% python3 -q
>>> import numpy as np
>>> np.set_printoptions(precision=4, suppress=True, linewidth=120)
>>> arr = np.load("dump.npy")
>>> arr
array([[23,  1,  0],
       [ 0, 20,  0],
       [ 2,  0, 33]])
>>> rng = np.random.default_rng(9178)
>>> lab = rng.permutation(3)
>>> other = arr[:, lab] * rng.choice([-1, 1], 3)
>>> other
array([[  0,   1, -23],
       [  0,  20,   0],
       [-33,   0,  -2]])
>>> left, _, VT = np.linalg.svd(arr.T @ other)
>>> np.round(left @ VT, 4) + 0
array([[ 0.,  0., -1.],
       [ 0.,  1.,  0.],
       [-1.,  0.,  0.]])
>>> other = np.array([[2], [3], [-3], [3], [1]])
>>> W2 = np.array([[2, 0, 1, 2]])
>>> E = other @ W2 + 0.02 * rng.normal(size=(5, 4))
>>> E
array([[ 3.9757,  0.0212,  1.9949,  3.9995],
       [ 6.0268,  0.0301,  3.0132,  5.9802],
       [-6.0096,  0.0097, -3.0109, -5.9931],
       [ 6.0096,  0.0347,  2.9722,  5.9806],
       [ 1.9714, -0.0047,  0.9933,  2.012 ]])
>>> x0 = np.array([-1, -7, -4, 1])
>>> y = E @ x0
>>> c, lr = np.zeros(4), 1 / np.linalg.norm(E, 2) ** 2
>>> for i in range(3):
...     c -= lr * E.T @ (E @ c - y)
...     if i % 1 == 0: print(i, round(np.linalg.norm(E @ c - y), 4))
... 
0 0.2614
1 0.2614
2 0.2614
>>> round(float(np.linalg.cond(E)), 4)
809.5883
>>> Q, r_ = np.linalg.qr(E)
>>> Q @ r_
array([[ 3.9757,  0.0212,  1.9949,  3.9995],
       [ 6.0268,  0.0301,  3.0132,  5.9802],
       [-6.0096,  0.0097, -3.0109, -5.9931],
       [ 6.0096,  0.0347,  2.9722,  5.9806],
       [ 1.9714, -0.0047,  0.9933,  2.012 ]])
>>> np.trace(Q @ Q.T)
np.float64(4.0)
>>> round(abs(r_[0, 0]), 4), np.round(np.linalg.norm(E[:, 0]), 4)
(np.float64(11.3245), np.float64(11.3245))
>>> np.allclose(r_.T @ r_, E.T @ E)
True
>>> np.abs(np.diag(r_))
array([11.3245,  0.0372,  0.0271,  0.059 ])
>>> np.round(Q.T @ Q, 4) + 0
array([[1., 0., 0., 0.],
       [0., 1., 0., 0.],
       [0., 0., 1., 0.],
       [0., 0., 0., 1.]])
>>> r_
array([[-11.3245,  -0.036 ,  -5.6519, -11.2911],
       [  0.    ,  -0.0372,   0.0191,   0.0196],
       [  0.    ,   0.    ,  -0.0271,  -0.0224],
       [  0.    ,   0.    ,   0.    ,  -0.059 ]])
>>> other = np.array([[-2], [-2], [1], [0], [2]])
>>> W2 = np.array([[1, 1, -2, 0, 1]])
>>> mat = other @ W2
>>> mat
array([[-2, -2,  4,  0, -2],
       [-2, -2,  4,  0, -2],
       [ 1,  1, -2,  0,  1],
       [ 0,  0,  0,  0,  0],
       [ 2,  2, -4,  0,  2]])
>>> [round(float(x), 4) for x in np.linalg.svd(mat, compute_uv=False)[:3]]
[9.5394, 0.0, 0.0]
>>> round(np.linalg.norm(mat, 2) / np.linalg.norm(mat), 4)
np.float64(1.0)
>>> np.linalg.matrix_rank(mat, rtol=0.1)
np.int64(1)
>>> np.argsort(-np.linalg.norm(mat, axis=0).round(6), kind="stable")[:3]
array([2, 0, 1])
